% ipython --no-banner

In [1]: import numpy as np

In [2]: np.set_printoptions(precision=2, suppress=True, linewidth=160, sign=" ")

In [3]: m1 = np.array([[-1, -2, 0, 0, 0, -1, 1, -1],
   ...:     [1, 1, -1, -2, -1, -1, -2, 1],
   ...:     [0, 0, 2, -1, 2, 0, -2, 1],
   ...:     [-2, 2, 2, 0, 2, 2, -1, 2],
   ...:     [1, 1, 2, 1, 2, -2, 0, 1],
   ...:     [0, -2, -1, -2, -2, -1, -1, 0],
   ...:     [-2, -1, 2, 0, 2, -1, -2, -2],
   ...:     [-1, 1, 2, 1, 2, -2, -1, 2],
   ...:     [-1, 2, 2, 2, -2, -2, -1, 2],
   ...:     [1, 1, 1, 0, 2, 0, 2, 2],
   ...:     [-1, -1, -2, 0, 0, 2, 0, 2]])

In [4]: m1[:, 4] = -2 * m1[:, 2]

In [5]: m1
Out[5]: 
array([[-1, -2,  0,  0,  0, -1,  1, -1],
       [ 1,  1, -1, -2,  2, -1, -2,  1],
       [ 0,  0,  2, -1, -4,  0, -2,  1],
       [-2,  2,  2,  0, -4,  2, -1,  2],
       [ 1,  1,  2,  1, -4, -2,  0,  1],
       [ 0, -2, -1, -2,  2, -1, -1,  0],
       [-2, -1,  2,  0, -4, -1, -2, -2],
       [-1,  1,  2,  1, -4, -2, -1,  2],
       [-1,  2,  2,  2, -4, -2, -1,  2],
       [ 1,  1,  1,  0, -2,  0,  2,  2],
       [-1, -1, -2,  0,  4,  2,  0,  2]])

In [6]: left, s, VT = np.linalg.svd(m1)

In [7]: V = VT[:(s > 1e-8).sum()]

In [8]: rng = np.random.default_rng(61120)

In [9]: x = m1[6] + -1 * m1[5] + rng.integers(2) * np.eye(8)[2]

In [10]: x
Out[10]: array([-2.,  1.,  3.,  2., -6.,  0., -1., -2.])

In [11]: np.diag(V.T @ V)
Out[11]: array([ 1. ,  1. ,  0.2,  1. ,  0.8,  1. ,  1. ,  1. ])

In [12]: np.linalg.matrix_rank(np.vstack([m1, x]))
Out[12]: np.int64(7)

In [13]: np.round(V.T @ V, 2) + 0
Out[13]: 
array([[ 1. ,  0. ,  0. ,  0. ,  0. ,  0. ,  0. ,  0. ],
       [ 0. ,  1. ,  0. ,  0. ,  0. ,  0. ,  0. ,  0. ],
       [ 0. ,  0. ,  0.2,  0. , -0.4,  0. ,  0. ,  0. ],
       [ 0. ,  0. ,  0. ,  1. ,  0. ,  0. ,  0. ,  0. ],
       [ 0. ,  0. , -0.4,  0. ,  0.8,  0. ,  0. ,  0. ],
       [ 0. ,  0. ,  0. ,  0. ,  0. ,  1. ,  0. ,  0. ],
       [ 0. ,  0. ,  0. ,  0. ,  0. ,  0. ,  1. ,  0. ],
       [ 0. ,  0. ,  0. ,  0. ,  0. ,  0. ,  0. ,  1. ]])

In [14]: round(float(np.linalg.norm(x - V.T @ V @ x)), 2)
Out[14]: 0.0
